$ python3 -q
>>> import numpy as np
>>> from numpy import linalg as LA
>>> np.set_printoptions(precision=2, suppress=True, linewidth=200)
>>> A = np.load("m.npy")
>>> A
array([[ 0.96, -0.21,  0.12, -0.04, -0.04,  0.04,  0.04, -0.12],
       [-0.21, -0.04,  0.62, -0.21, -0.21,  0.21,  0.21, -0.62],
       [ 0.12,  0.62,  0.62,  0.12,  0.12, -0.12, -0.12,  0.38],
       [-0.04, -0.21,  0.12,  0.96, -0.04,  0.04,  0.04, -0.12],
       [-0.04, -0.21,  0.12, -0.04,  0.96,  0.04,  0.04, -0.12],
       [ 0.04,  0.21, -0.12,  0.04,  0.04,  0.96, -0.04,  0.12],
       [ 0.04,  0.21, -0.12,  0.04,  0.04, -0.04,  0.96,  0.12],
       [-0.12, -0.62,  0.38, -0.12, -0.12,  0.12,  0.12,  0.62]])
>>> w, V = LA.eigh(A)
>>> LA.eigvalsh(A @ A)
array([1., 1., 1., 1., 1., 1., 1., 1.])
>>> w.sum(), np.trace(A)
(np.float64(6.0), np.float64(6.0))
>>> w
array([-1.,  1.,  1.,  1.,  1.,  1.,  1.,  1.])
>>> x0 = np.array([1, 0, 9, 1, 7, 3, 1, 1])
>>> 8 - LA.matrix_rank(A - np.eye(8), tol=1e-8)
np.int64(7)
>>> round(float(LA.norm(x0)), 2), round(float(LA.norm(A @ x0)), 2)
(11.96, 11.96)
>>> F = np.load("dump.npy")
>>> F
array([[3., 0., 0., 0.],
       [0., 1., 0., 1.],
       [0., 0., 2., 3.],
       [0., 1., 0., 1.]])
>>> np.round(LA.norm(F), 2)
np.float64(5.1)
>>> F.sum(axis=1)
array([3., 2., 5., 2.])
>>> F.mean(axis=0)
array([0.75, 0.5 , 0.5 , 1.25])
>>> F.shape
(4, 4)
>>> LA.matrix_rank(F)
np.int64(3)
>>> F.sum(axis=0)
array([3., 2., 2., 5.])
>>> print(np.round(LA.svd(F, compute_uv=False), 2) + 0)
[3.83 3.   1.52 0.  ]
>>> F - F[0]
array([[ 0.,  0.,  0.,  0.],
       [-3.,  1.,  0.,  1.],
       [-3.,  0.,  2.,  3.],
       [-3.,  1.,  0.,  1.]])
>>> np.abs(F).max()
np.float64(3.0)
>>> np.unravel_index(np.abs(F).argmax(), F.shape)
(np.int64(0), np.int64(0))
>>> LA.matrix_rank(F, rtol=0.1)
np.int64(3)
>>> x0 = np.array([-7, 0, -6, 6])
>>> print(F * x0)
[[-21.   0.  -0.   0.]
 [ -0.   0.  -0.   6.]
 [ -0.   0. -12.  18.]
 [ -0.   0.  -0.   6.]]
>>> F @ x0
array([-21.,   6.,   6.,   6.])
>>> rank = LA.matrix_rank(F)
>>> rank
np.int64(3)
>>> null = LA.svd(F)[2][rank:].T
>>> print(np.round(F @ null, 2) + 0)
[[0.]
 [0.]
 [0.]
 [0.]]
>>> [int(LA.matrix_rank(F[:, :j + 1])) for j in range(4)]
[1, 2, 3, 3]
>>> [int(LA.matrix_rank(np.delete(F, i, axis=0))) for i in range(4)]
[2, 3, 2, 3]
>>> LA.matrix_rank(F.T @ F), LA.matrix_rank(F @ F.T)
(np.int64(3), np.int64(3))
>>> K = np.array([[0.6, 0.1, 1.3],
...     [-0.2, -1.5, 0.3],
...     [-0.4, 0.2, 0.5],
...     [-0.1, -0.9, 1.3],
...     [0.5, 0.2, 2.2],
...     [1.3, -1.3, 1.5],
...     [0.5, 0.3, -0.6]])
>>> K
array([[ 0.6,  0.1,  1.3],
       [-0.2, -1.5,  0.3],
       [-0.4,  0.2,  0.5],
       [-0.1, -0.9,  1.3],
       [ 0.5,  0.2,  2.2],
       [ 1.3, -1.3,  1.5],
       [ 0.5,  0.3, -0.6]])
>>> U, sigma, Vt = LA.svd(K, full_matrices=False)
>>> np.allclose(U * sigma @ Vt, K)
True
>>> np.round(U.T @ K @ Vt.T, 2) + 0
array([[3.67, 0.  , 0.  ],
       [0.  , 1.92, 0.  ],
       [0.  , 0.  , 1.31]])
>>> sigma
array([3.67, 1.92, 1.31])
>>> U.shape, sigma.shape, Vt.shape
((7, 3), (3,), (3, 3))
>>> np.round(U.T @ U, 2) + 0
array([[1., 0., 0.],
       [0., 1., 0.],
       [0., 0., 1.]])
>>> (sigma > 1e-8).sum()
np.int64(3)
>>> np.abs(U[:, 0]).round(6).argmax()
np.int64(5)
>>> print(np.round(Vt @ Vt.T, 2) + 0)
[[1. 0. 0.]
 [0. 1. 0.]
 [0. 0. 1.]]
>>> np.abs(Vt[0])
array([0.3 , 0.36, 0.89])
>>> x0 = np.array([0, 0, 2])
>>> target = K @ x0
>>> coef, lr = np.zeros(3), 1 / LA.norm(K, 2) ** 2
>>> for i in range(200):
...     coef -= lr * K.T @ (K @ coef - target)
...     if i % 50 == 0: print(i, round(LA.norm(K @ coef - target), 2))
... 
0 1.19
50 0.0
100 0.0
150 0.0
>>> round(float(LA.cond(K)), 2)
2.8
>>> coef.round(2) + 0
array([0., 0., 2.])
>>> W = np.array([[1, -3, 1], [-1, 0, -1], [1, 3, -3]])
>>> coef = np.array([0, -2, -3])
>>> act = np.maximum(K @ W + coef, 0)
>>> LA.matrix_rank(act)
np.int64(2)
>>> (act > 0).mean(axis=0)
array([0.71, 0.57, 0.  ])
>>> W2 = np.array([[3, 1], [3, 0], [1, 3]])
>>> (act @ W2).round(6).argmax(axis=1)
array([0, 0, 0, 0, 0, 0, 0])
>>> rng = np.random.default_rng(85)
>>> idx = rng.permutation(3)
>>> out = K[:, idx] * rng.choice([-1, 1], 3)
>>> out
array([[-0.6,  1.3, -0.1],
       [ 0.2,  0.3,  1.5],
       [ 0.4,  0.5, -0.2],
       [ 0.1,  1.3,  0.9],
       [-0.5,  2.2, -0.2],
       [-1.3,  1.5,  1.3],
       [-0.5, -0.6, -0.3]])
>>> U, _, Vt = LA.svd(K.T @ out)
>>> np.round(U @ Vt, 2) + 0
array([[-1.,  0.,  0.],
       [ 0.,  0., -1.],
       [ 0.,  1.,  0.]])
>>> idx
array([0, 2, 1])
>>> J = np.load("test17.npy")
>>> J
array([[0, 1, 0, 1, 0, 0, 0],
       [1, 0, 0, 0, 0, 1, 1],
       [0, 0, 0, 0, 0, 1, 1],
       [1, 0, 0, 0, 0, 1, 0],
       [0, 0, 0, 0, 0, 0, 1],
       [0, 1, 1, 1, 0, 0, 0],
       [0, 1, 1, 0, 1, 0, 0]])
>>> print(round(float(LA.eigvalsh(J).min()), 2))
-2.47
>>> print(np.all(LA.eigvalsh(J) > 0))
False
